$ ipython --no-banner

In [1]: import numpy as np

In [2]: np.set_printoptions(precision=1, suppress=True, linewidth=100)

In [3]: A2 = np.array([[1, 1], [1, -1]])

In [4]: rng = np.random.default_rng(660891)

In [5]: X = np.kron(A2, np.kron(A2, A2))[rng.permutation(8)][:5]

In [6]: print(X)
[[ 1 -1 -1  1 -1  1  1 -1]
 [ 1 -1  1 -1 -1  1 -1  1]
 [ 1  1  1  1 -1 -1 -1 -1]
 [ 1 -1 -1  1  1 -1 -1  1]
 [ 1 -1  1 -1  1 -1  1 -1]]

In [7]: ang = np.radians(135)

In [8]: r_ = np.eye(8)

In [9]: r_[0, 0] = r_[6, 6] = np.cos(ang)

In [10]: r_[0, 6], r_[6, 0] = -np.sin(ang), np.sin(ang)

In [11]: print(r_)
[[-0.7  0.   0.   0.   0.   0.  -0.7  0. ]
 [ 0.   1.   0.   0.   0.   0.   0.   0. ]
 [ 0.   0.   1.   0.   0.   0.   0.   0. ]
 [ 0.   0.   0.   1.   0.   0.   0.   0. ]
 [ 0.   0.   0.   0.   1.   0.   0.   0. ]
 [ 0.   0.   0.   0.   0.   1.   0.   0. ]
 [ 0.7  0.   0.   0.   0.   0.  -0.7  0. ]
 [ 0.   0.   0.   0.   0.   0.   0.   1. ]]

In [12]: A2 = X @ r_.T

In [13]: print(np.allclose(X @ X.T, A2 @ A2.T))
True

In [14]: print(A2.round(1) + 0)
[[-1.4 -1.  -1.   1.  -1.   1.   0.  -1. ]
 [ 0.  -1.   1.  -1.  -1.   1.   1.4  1. ]
 [ 0.   1.   1.   1.  -1.  -1.   1.4 -1. ]
 [ 0.  -1.  -1.   1.   1.  -1.   1.4  1. ]
 [-1.4 -1.   1.  -1.   1.  -1.   0.  -1. ]]

In [15]: A2 = X + rng.integers(-2, 3, (5, 1)) @ rng.integers(-2, 3, (1, 8))

In [16]: print(A2)
[[ 1 -3  1 -1  1  3 -1  1]
 [ 1  1 -1  1 -3 -1  1 -1]
 [ 1 -1  3 -1  1  1 -3  1]
 [ 1 -2  0  0  2  0 -2  2]
 [ 1  0  0  0  0 -2  2 -2]]

In [17]: print(A2 - X)
[[ 0 -2  2 -2  2  2 -2  2]
 [ 0  2 -2  2 -2 -2  2 -2]
 [ 0 -2  2 -2  2  2 -2  2]
 [ 0 -1  1 -1  1  1 -1  1]
 [ 0  1 -1  1 -1 -1  1 -1]]

In [18]: print(np.linalg.matrix_rank(A2 - X, tol=1e-8))
1

In [19]: K = np.triu(rng.random((6, 6)) < 0.4, 1).astype(int)

In [20]: K = K + K.T

In [21]: print(K)
[[0 1 0 1 0 1]
 [1 0 1 1 0 0]
 [0 1 0 0 0 1]
 [1 1 0 0 1 0]
 [0 0 0 1 0 0]
 [1 0 1 0 0 0]]

In [22]: # null space of dimension 2

In [23]: print(np.all(np.linalg.eigvalsh(K) > 0))
False

In [24]: print(round(float(np.linalg.eigvalsh(K).min()), 1))
-2.0

In [25]: print([round(float(np.linalg.det(K[:i, :i])), 2) + 0 for i in range(1, 7)])
[0.0, -1.0, 0.0, 1.0, 0.0, 0.0]

In [26]: data = np.load("block5.npy")

In [27]: print(data)
[[4. 1. 1. 1. 1. 1. 1. 1. 1. 1.]
 [1. 4. 1. 1. 1. 1. 1. 1. 1. 1.]
 [1. 1. 4. 1. 1. 1. 1. 1. 1. 1.]
 [1. 1. 1. 4. 1. 1. 1. 1. 1. 1.]
 [1. 1. 1. 1. 4. 1. 1. 1. 1. 1.]
 [1. 1. 1. 1. 1. 4. 1. 1. 1. 1.]
 [1. 1. 1. 1. 1. 1. 4. 1. 1. 1.]
 [1. 1. 1. 1. 1. 1. 1. 4. 1. 1.]
 [1. 1. 1. 1. 1. 1. 1. 1. 4. 1.]
 [1. 1. 1. 1. 1. 1. 1. 1. 1. 4.]]

In [28]: # symmetric

In [29]: print(data @ np.ones(10))
[13. 13. 13. 13. 13. 13. 13. 13. 13. 13.]

In [30]: print(data @ (-1.0) ** np.arange(10))
[ 3. -3.  3. -3.  3. -3.  3. -3.  3. -3.]

In [31]: T = np.stack([data, 4 * data, data[::-1]])

In [32]: print(T.shape)
(3, 10, 10)

In [33]: print(np.linalg.norm(T, axis=(1, 2)))
[15.8 63.2 15.8]

In [34]: print(np.linalg.matrix_power(data, 3))
[[244. 217. 217. 217. 217. 217. 217. 217. 217. 217.]
 [217. 244. 217. 217. 217. 217. 217. 217. 217. 217.]
 [217. 217. 244. 217. 217. 217. 217. 217. 217. 217.]
 [217. 217. 217. 244. 217. 217. 217. 217. 217. 217.]
 [217. 217. 217. 217. 244. 217. 217. 217. 217. 217.]
 [217. 217. 217. 217. 217. 244. 217. 217. 217. 217.]
 [217. 217. 217. 217. 217. 217. 244. 217. 217. 217.]
 [217. 217. 217. 217. 217. 217. 217. 244. 217. 217.]
 [217. 217. 217. 217. 217. 217. 217. 217. 244. 217.]
 [217. 217. 217. 217. 217. 217. 217. 217. 217. 244.]]

In [35]: print(data @ data)
[[25. 16. 16. 16. 16. 16. 16. 16. 16. 16.]
 [16. 25. 16. 16. 16. 16. 16. 16. 16. 16.]
 [16. 16. 25. 16. 16. 16. 16. 16. 16. 16.]
 [16. 16. 16. 25. 16. 16. 16. 16. 16. 16.]
 [16. 16. 16. 16. 25. 16. 16. 16. 16. 16.]
 [16. 16. 16. 16. 16. 25. 16. 16. 16. 16.]
 [16. 16. 16. 16. 16. 16. 25. 16. 16. 16.]
 [16. 16. 16. 16. 16. 16. 16. 25. 16. 16.]
 [16. 16. 16. 16. 16. 16. 16. 16. 25. 16.]
 [16. 16. 16. 16. 16. 16. 16. 16. 16. 25.]]

In [36]: print(np.allclose(data, data.T))
True

In [37]: low = np.linalg.cholesky(data)

In [38]: print(low)
[[2.  0.  0.  0.  0.  0.  0.  0.  0.  0. ]
 [0.5 1.9 0.  0.  0.  0.  0.  0.  0.  0. ]
 [0.5 0.4 1.9 0.  0.  0.  0.  0.  0.  0. ]
 [0.5 0.4 0.3 1.9 0.  0.  0.  0.  0.  0. ]
 [0.5 0.4 0.3 0.3 1.9 0.  0.  0.  0.  0. ]
 [0.5 0.4 0.3 0.3 0.2 1.8 0.  0.  0.  0. ]
 [0.5 0.4 0.3 0.3 0.2 0.2 1.8 0.  0.  0. ]
 [0.5 0.4 0.3 0.3 0.2 0.2 0.2 1.8 0.  0. ]
 [0.5 0.4 0.3 0.3 0.2 0.2 0.2 0.2 1.8 0. ]
 [0.5 0.4 0.3 0.3 0.2 0.2 0.2 0.2 0.2 1.8]]

In [39]: print(np.diag(low) ** 2)
[4.  3.8 3.6 3.5 3.4 3.4 3.3 3.3 3.3 3.2]

In [40]: print(np.linalg.eigvalsh(data).min() > 0)
True

In [41]: r0, v = data[7], data[4]

In [42]: print(r0 @ r0)
25.0

In [43]: pr = (r0 @ v) / (r0 @ r0) * r0

In [44]: print(np.round(np.linalg.norm(r0 + v) ** 2 + np.linalg.norm(r0 - v) ** 2, 1))
100.0

In [45]: print(np.outer(r0, v))
[[ 1.  1.  1.  1.  4.  1.  1.  1.  1.  1.]
 [ 1.  1.  1.  1.  4.  1.  1.  1.  1.  1.]
 [ 1.  1.  1.  1.  4.  1.  1.  1.  1.  1.]
 [ 1.  1.  1.  1.  4.  1.  1.  1.  1.  1.]
 [ 1.  1.  1.  1.  4.  1.  1.  1.  1.  1.]
 [ 1.  1.  1.  1.  4.  1.  1.  1.  1.  1.]
 [ 1.  1.  1.  1.  4.  1.  1.  1.  1.  1.]
 [ 4.  4.  4.  4. 16.  4.  4.  4.  4.  4.]
 [ 1.  1.  1.  1.  4.  1.  1.  1.  1.  1.]
 [ 1.  1.  1.  1.  4.  1.  1.  1.  1.  1.]]

In [46]: print(np.linalg.matrix_rank(np.outer(r0, v)))
1

In [47]: A2 = np.array([[1, -1, -2, 2, 2, 0, -1, -1, -2],
    ...:     [1, -2, -1, -1, -1, 1, 2, 2, 2],
    ...:     [1, 2, 1, 2, -2, -1, -1, 0, 1],
    ...:     [2, 0, 2, -1, 0, -1, 1, 1, 1],
    ...:     [0, 0, -1, 2, 2, -2, 1, -2, -2],
    ...:     [1, -2, -2, -2, 2, -1, -1, 0, 0],
    ...:     [-1, 2, 0, 1, 2, -1, -1, 0, -1],
    ...:     [-2, 0, -1, 2, 1, 2, 2, 2, 2],
    ...:     [0, -1, 2, -2, -2, -1, -1, 2, 2]])

In [48]: m1 = A2 + A2.T

In [49]: print(m1)
[[ 2  0 -1  4  2  1 -2 -3 -2]
 [ 0 -4  1 -1 -1 -1  4  2  1]
 [-1  1  2  4 -3 -3 -1 -1  3]
 [ 4 -1  4 -2  2 -3  2  3 -1]
 [ 2 -1 -3  2  4  0  3 -1 -4]
 [ 1 -1 -3 -3  0 -2 -2  2 -1]
 [-2  4 -1  2  3 -2 -2  2 -2]
 [-3  2 -1  3 -1  2  2  4  4]
 [-2  1  3 -1 -4 -1 -2  4  4]]

In [50]: print(round(float(np.linalg.eigvalsh(m1).min()), 1))
-10.5

In [51]: print([round(float(np.linalg.det(m1[:i, :i])), 2) + 0 for i in range(1, 10)])
[2.0, -8.0, -14.0, 401.0, 188.0, -5864.0, 61174.0, 430420.0, -581016.0]

In [52]: F = np.loadtxt("x.csv", delimiter=",")

In [53]: print(F)
[[  0.   -0.2   1.    0.5   0.1  -0.3  -0.4  -0.8]
 [  1.3   1.3  -1.    0.9   0.   -0.8  -1.5  -0.9]
 [  1.8   0.4   0.1  -1.2  -0.3  -0.7  -2.   -0.2]
 [  0.8  -1.   -0.8  -0.3   1.2   0.1  -1.4  -0.1]
 [  2.5  -0.6  -0.7  -0.1   1.1  -0.4  -1.3  -1.8]
 [ -1.3  -0.3  -0.7  -0.2  -0.5   0.9  -0.9   0.3]
 [ -1.1   0.9   1.7   2.5   1.1   0.8  -1.    0.4]
 [ -0.7  -0.8  -2.7   0.3  -1.1   0.   -1.6   0.4]
 [  0.8  -0.8  -0.8  -2.   -0.3  -1.   -1.4   1.3]
 [  0.4   2.   -2.    0.4  -0.6  -0.8  -0.5   0. ]
 [  0.4   1.5   0.    1.4   1.5   0.   -0.6  -1.4]
 [ -0.3  -0.9   0.5  -0.7  -0.6  -1.5   0.4  -1.9]
 [  0.5   0.3  -1.    0.8  -0.8  -1.6   0.7  -0.7]
 [  1.1  -2.8   0.1  -0.6  -1.3   2.    0.5   0.6]
 [  0.9   0.1   0.7  -1.1  -1.4  -1.1   2.8   1.2]
 [ -1.    0.1   0.    1.2  -1.1  -1.    0.6   0.2]
 [ -0.3   1.4  -0.2   0.8   0.5  -0.3   0.7  -0.1]
 [  1.3   1.    0.4  -1.5  -0.2   1.7   1.4  -0.1]
 [  0.1  -0.2  -0.3   0.4  -0.7  -0.7   0.5   0.5]
 [ -0.5  -0.2  -0.1  -0.4  -0.5  -2.2   1.3   1.3]
 [ -0.7  -0.2   1.3  -0.6  -1.9   0.9  -0.4   0.4]
 [ -0.1  -1.    1.    0.5  -0.5   1.1  -0.2   0.9]
 [  1.5   1.   -0.5   0.7  -0.3  -0.7   0.7   1.5]
 [  0.9   0.5  -1.4   0.1  -0.9   0.7  -0.4   0.8]
 [  0.6  -1.6   2.1   1.6  -0.1  -0.3  -1.1   0.6]
 [ -0.7  -0.7   0.2   0.8  -1.1   0.6   2.    0.6]
 [  1.   -0.1   1.    2.    1.2  -2.5   0.9  -0.1]
 [ -1.3  -1.9  -1.9  -2.2  -0.4  -0.6  -1.3  -0.3]
 [  1.7   0.   -1.   -0.8   1.    0.4   0.4  -0.3]
 [  4.    0.5  -2.5  -8.   -5.    7.5  -3.  -15.5]]

In [54]: # row 29 is much longer than the rest

In [55]: cen = F - F.mean(axis=0)

In [56]: V = np.linalg.svd(cen)[2][:1]

In [57]: A2 = cen - cen @ V.T @ V

In [58]: print(np.linalg.norm(A2, axis=1).round(6).argmax())
27

In [59]: C = F[[24, 23]].astype(float)

In [60]: for _ in range(4):
    ...:     lab = np.linalg.norm(F[:, None] - C, axis=-1).argmin(axis=1)
    ...:     C = np.array([F[lab == j].mean(axis=0) for j in range(2)])
    ...: 

In [61]: print(lab)
[0 1 1 1 1 1 0 1 1 1 0 1 0 1 0 0 0 1 0 0 0 0 0 1 0 0 0 1 1 1]

In [62]: print(np.abs(C[1] - C[0]).argmax())
3

In [63]: print(C[1] - C[0])
[ 0.8 -0.3 -1.4 -1.8 -0.3  1.  -1.3 -1.5]

In [64]: lab = F[:, 5] > np.median(F[:, 5])

In [65]: r0 = F[lab].mean(axis=0) - F[~lab].mean(axis=0)

In [66]: print(((F - F.mean(axis=0)) @ r0 > 0).astype(int))
[0 0 0 1 1 1 0 1 0 0 0 0 0 1 0 0 0 1 0 0 1 1 0 1 0 0 0 1 1 1]

In [67]: print(round((((F - F.mean(axis=0)) @ r0 > 0) == lab).mean(), 1))
0.8

In [68]: print(r0.round(1) + 0)
[ 0.  -0.2 -0.2 -0.6 -0.3  2.3 -0.3 -1. ]

In [69]: cov = np.cov(F, rowvar=False)

In [70]: print(np.polyfit(F[:, 0], F[:, 4], 1))
[-0.2 -0.3]

In [71]: print(np.argwhere(np.triu(np.abs(np.corrcoef(F.T)) > 0.8, 1)))
[]

In [72]: print(np.round(np.corrcoef(F[:, 0], F[:, 4])[0, 1], 1))
-0.2

In [73]: print(cov.shape)
(8, 8)

In [74]: print(F.std(axis=0))
[1.2 1.  1.2 1.8 1.2 1.7 1.3 2.9]

In [75]: print(np.linalg.eigvalsh(cov)[::-1])
[14.9  1.9  1.5  1.3  1.   0.9  0.4  0.4]

In [76]: A2 = np.array([[9, 8, 5], [0, 6, 5], [3, 0, 1], [6, 6, 4]])

In [77]: A = np.block([[np.zeros((4, 4)), A2], [A2.T, np.zeros((3, 3))]])

In [78]: print(A)
[[0. 0. 0. 0. 9. 8. 5.]
 [0. 0. 0. 0. 0. 6. 5.]
 [0. 0. 0. 0. 3. 0. 1.]
 [0. 0. 0. 0. 6. 6. 4.]
 [9. 0. 3. 6. 0. 0. 0.]
 [8. 6. 0. 6. 0. 0. 0.]
 [5. 5. 1. 4. 0. 0. 0.]]

In [79]: rank = np.linalg.matrix_rank(A)

In [80]: print(rank)
6

In [81]: N = np.linalg.svd(A)[2][rank:].T

In [82]: print(N.shape)
(7, 1)

In [83]: print(np.round(N @ N.T, 1) + 0)
[[ 0.3  0.1  0.  -0.4  0.   0.   0. ]
 [ 0.1  0.   0.  -0.1  0.   0.   0. ]
 [ 0.   0.   0.   0.   0.   0.   0. ]
 [-0.4 -0.1  0.   0.7  0.   0.   0. ]
 [ 0.   0.   0.   0.   0.   0.   0. ]
 [ 0.   0.   0.   0.   0.   0.   0. ]
 [ 0.   0.   0.   0.   0.   0.   0. ]]

In [84]: print(np.linalg.matrix_rank(A.T @ A), np.linalg.matrix_rank(A @ A.T))
6 6

In [85]: print(np.round(A @ N, 1) + 0)
[[0.]
 [0.]
 [0.]
 [0.]
 [0.]
 [0.]
 [0.]]

In [86]: print([int(np.linalg.matrix_rank(np.delete(A, i, axis=0))) for i in range(7)])
[6, 6, 6, 6, 5, 5, 5]

In [87]: M = np.loadtxt("w.csv", delimiter=",")

In [88]: print(M.round(1) + 0)
[[-0.1  0.4  0.4  0.1  0.2]
 [-0.1 -0.8  0.1  0.3 -0.1]
 [ 0.2  0.  -0.5  0.  -0.3]
 [-0.3 -0.1 -0.5 -0.1  0.2]
 [-0.2 -0.1  0.3 -0.5 -0.4]
 [-0.1  0.1 -0.4  0.3  0.3]
 [ 0.4 -0.1  0.1 -0.1  0.6]
 [-0.1  0.2 -0.1 -0.1 -0.4]
 [-0.3  0.1  0.2  0.6 -0.1]
 [ 0.4  0.   0.1 -0.2  0.1]
 [-0.6 -0.1  0.  -0.4  0.4]
 [-0.1 -0.2  0.3  0.   0.1]]

In [89]: # keeps lengths

In [90]: cov = np.cov(M, rowvar=False)

In [91]: print(np.round(np.polyfit(M[:, 0], M[:, 4], 1), 1) + 0)
[0. 0.]

In [92]: print(np.round(np.median(M, axis=0), 1) + 0)
[-0.1 -0.1  0.1  0.   0.1]

In [93]: print(cov.shape)
(5, 5)

In [94]: print(cov.round(1) + 0)
[[0.1 0.  0.  0.  0. ]
 [0.  0.1 0.  0.  0. ]
 [0.  0.  0.1 0.  0. ]
 [0.  0.  0.  0.1 0. ]
 [0.  0.  0.  0.  0.1]]

In [95]: print(np.argsort(-M.std(axis=0).round(6), kind="stable"))
[2 3 4 1 0]

In [96]: A2 = np.array([[3, 2, 2, 2, 3, 2, -2],
    ...:     [2, -1, 1, 1, -2, 0, 2],
    ...:     [1, 3, -3, -1, 3, 3, 1],
    ...:     [2, -2, -1, 2, 1, 3, -2],
    ...:     [-1, -2, 0, 2, 1, 2, -2],
    ...:     [1, -3, -3, 1, -3, -2, 3],
    ...:     [-1, -1, 0, 0, 1, -1, 1]])

In [97]: feats = np.tril(A2)

In [98]: print(feats)
[[ 3  0  0  0  0  0  0]
 [ 2 -1  0  0  0  0  0]
 [ 1  3 -3  0  0  0  0]
 [ 2 -2 -1  2  0  0  0]
 [-1 -2  0  2  1  0  0]
 [ 1 -3 -3  1 -3 -2  0]
 [-1 -1  0  0  1 -1  1]]

In [99]: # triangular, det is the product of the diagonal

In [100]: A2 = feats / np.sqrt((feats ** 2).mean(axis=1, keepdims=True))

In [101]: print(np.linalg.matrix_rank(feats - feats.mean(axis=1, keepdims=True)))
6
